In [1]: import numpy as np

In [2]: np.set_printoptions(suppress=True, linewidth=160)

In [3]: def tidy(a):
   ...:     return np.round(a, 2) + 0
   ...: 

In [4]: data = np.maximum(np.array([[3, 1, 1, 1],
   ...:     [0, 1, -3, 1],
   ...:     [3, 1, 2, -3],
   ...:     [-1, -3, -2, -2],
   ...:     [-2, 0, -3, 0],
   ...:     [-2, -1, -3, 0],
   ...:     [-3, -3, 1, -3],
   ...:     [-3, 1, -3, 0],
   ...:     [-2, 0, 3, -3],
   ...:     [3, 1, 1, -1],
   ...:     [1, -1, 1, -2],
   ...:     [1, 1, 2, 1],
   ...:     [0, -3, 3, 0],
   ...:     [1, 2, -2, 3],
   ...:     [-2, -2, 2, 2],
   ...:     [-1, 2, -2, 0],
   ...:     [0, 3, 2, -2],
   ...:     [1, 0, 2, -3],
   ...:     [3, -1, 1, -2]]) @ np.array([[-2, 2, -1, -3, -3, -3, -3, 0, -2, -3, 1],
   ...:     [0, -1, 0, -3, -1, 1, -2, -2, 1, 1, 0],
   ...:     [1, 1, 0, -1, -1, -3, 3, 1, -3, 0, 1],
   ...:     [2, 1, -1, 2, -1, -2, 3, -1, 0, 1, 2]]) + np.array([1, 0, 1, 1, 2, 2, 3, 2, 0, 3, 3]), 0)

In [5]: data
Out[5]: 
array([[ 0,  7,  0,  0,  0,  0,  0,  0,  0,  0,  9],
       [ 0,  0,  0,  3,  3, 10,  0,  0, 10,  5,  2],
       [ 0,  4,  1,  0,  0,  0,  0,  5,  0,  0,  2],
       [ 0,  0,  4, 11, 12, 12,  0,  8,  5,  1,  0],
       [ 2,  0,  3, 10, 11, 17,  0,  0, 13,  9,  0],
       [ 2,  0,  3, 13, 12, 16,  2,  1, 12,  8,  0],
       [ 2,  0,  7, 12, 16, 11, 12, 12,  0,  6,  0],
       [ 4,  0,  4, 10, 13, 21,  1,  0, 16, 13,  0],
       [ 2,  0,  6,  0,  8,  5,  9,  8,  0,  6,  0],
       [ 0,  5,  0,  0,  0,  0,  0,  2,  0,  0,  5],
       [ 0,  2,  2,  0,  1,  0,  0,  7,  0,  0,  1],
       [ 3,  4,  0,  0,  0,  0,  7,  1,  0,  2,  8],
       [ 4,  6,  1,  7,  2,  0, 18, 11,  0,  0,  6],
       [ 3,  1,  0,  0,  0,  1,  0,  0,  6,  5,  8],
       [11,  2,  1, 15,  6,  0, 25,  6,  0,  9,  7],
       [ 1,  0,  2,  0,  5, 13,  0,  0, 10,  8,  0],
       [ 0,  0,  3,  0,  0,  3,  0,  0,  0,  4,  1],
       [ 0,  1,  3,  0,  0,  0,  0,  7,  0,  0,  0],
       [ 0,  6,  0,  0,  0,  0,  0,  7,  0,  0,  3]])

In [6]: other = data / np.linalg.norm(data, axis=1)
Traceback (most recent call last):
  Cell In[6], line 1
    other = data / np.linalg.norm(data, axis=1)
ValueError: operands could not be broadcast together with shapes (19,11) (19,) 


In [7]: other = data / np.linalg.norm(data, axis=1, keepdims=True)

In [8]: G = other @ other.T

In [9]: tidy(np.linalg.norm(other, axis=1))
Out[9]: array([1., 1., 1., 1., 1., 1., 1., 1., 1., 1., 1., 1., 1., 1., 1., 1., 1., 1., 1.])

In [10]: tidy(np.degrees(np.arccos(np.clip(G[9, 0], -1, 1))))
Out[10]: np.float64(17.29)

In [11]: (G - 2 * np.eye(19)).round(6).argmax(axis=1)
Out[11]: array([ 9, 15, 18,  5,  7,  4,  8,  4,  6,  0, 17, 12, 14, 11, 12,  1, 15, 10,  2])

In [12]: vec = np.array([2, -3, 1, 2, 3, 3, -3, 1, 2, 3, -1])

In [13]: y = data @ vec

In [14]: y
Out[14]: array([-30,  78,  -8, 119, 164, 160, 110, 202,  48, -18,   5, -28, -38,  25,  16, 102,  23,   7, -14])

In [15]: tidy(np.linalg.pinv(data) @ data)
Out[15]: 
array([[1., 0., 0., 0., 0., 0., 0., 0., 0., 0., 0.],
       [0., 1., 0., 0., 0., 0., 0., 0., 0., 0., 0.],
       [0., 0., 1., 0., 0., 0., 0., 0., 0., 0., 0.],
       [0., 0., 0., 1., 0., 0., 0., 0., 0., 0., 0.],
       [0., 0., 0., 0., 1., 0., 0., 0., 0., 0., 0.],
       [0., 0., 0., 0., 0., 1., 0., 0., 0., 0., 0.],
       [0., 0., 0., 0., 0., 0., 1., 0., 0., 0., 0.],
       [0., 0., 0., 0., 0., 0., 0., 1., 0., 0., 0.],
       [0., 0., 0., 0., 0., 0., 0., 0., 1., 0., 0.],
       [0., 0., 0., 0., 0., 0., 0., 0., 0., 1., 0.],
       [0., 0., 0., 0., 0., 0., 0., 0., 0., 0., 1.]])

In [16]: rng = np.random.default_rng(869649)

In [17]: y = y + 0.3 * rng.normal(size=19)

In [18]: tidy(y)
Out[18]: array([-30.25,  78.38,  -7.77, 119.8 , 164.36, 159.52, 110.02, 202.1 ,  48.09, -17.57,   4.55, -27.83, -37.75,  24.35,  15.99, 102.09,  23.29,   7.09, -14.15])

In [19]: coef, *_ = np.linalg.lstsq(data, y)

In [20]: tidy(np.linalg.norm(y - data @ coef))
Out[20]: np.float64(1.03)

In [21]: [round(float(np.linalg.norm(np.linalg.solve(data.T @ data + lam * np.eye(11), data.T @ y))), 2) for lam in (0, 1, 10, 100)]
Out[21]: [7.78, 7.64, 7.22, 6.39]

In [22]: tidy(data.T @ (y - data @ coef))
Out[22]: array([0., 0., 0., 0., 0., 0., 0., 0., 0., 0., 0.])

In [23]: coef.round()
Out[23]: array([ 2., -3.,  1.,  2.,  3.,  3., -3.,  1.,  2.,  3., -1.])
